$ python -q
>>> import numpy as np
>>> import numpy.linalg as la
>>> np.set_printoptions(suppress=True, linewidth=160)
>>> def rnd(a):
...     return np.round(a, 2) + 0
... 
>>> X = np.load("out10.npy")
>>> X
array([[0, 1],
       [1, 0]])
>>> # row-stochastic, so 1 is an eigenvalue
>>> evals, vecs = la.eig(X)
>>> rnd(np.sort(la.eigvals(X @ X)))
array([1., 1.])
>>> evals
array([ 1., -1.])
>>> evals, vecs = la.eigh(X)
>>> x0 = np.array([3, 0])
>>> x0 @ X @ x0
np.int64(0)
>>> x0 @ X @ x0 / (x0 @ x0), evals[0], evals[-1]
(np.float64(0.0), np.float64(-1.0), np.float64(1.0))
>>> (np.sign(vecs[:, -1].round(6)) == np.sign(vecs[0, -1].round(6))).astype(int)
array([1, 1])
>>> rnd(vecs * np.maximum(evals, 0) @ vecs.T)
array([[0.5, 0.5],
       [0.5, 0.5]])
>>> np.abs(X).sum(axis=1).max(), np.abs(evals).max()
(np.int64(1), np.float64(1.0))
>>> X[:, 1] @ X[:, 0]
np.int64(0)
>>> X @ X.T
array([[1, 0],
       [0, 1]])
>>> rnd(la.svd(X, compute_uv=False))
array([1., 1.])
>>> evals, vecs = la.eigh(X)
>>> (evals > 1e-8).sum(), (evals < -1e-8).sum()
(np.int64(1), np.int64(1))
>>> rnd(np.abs(vecs[:, -1]))
array([0.71, 0.71])
>>> evals
array([-1.,  1.])
>>> rnd(vecs.T @ vecs)
array([[1., 0.],
       [0., 1.]])
>>> rnd(vecs @ np.diag(evals) @ vecs.T)
array([[0., 1.],
       [1., 0.]])
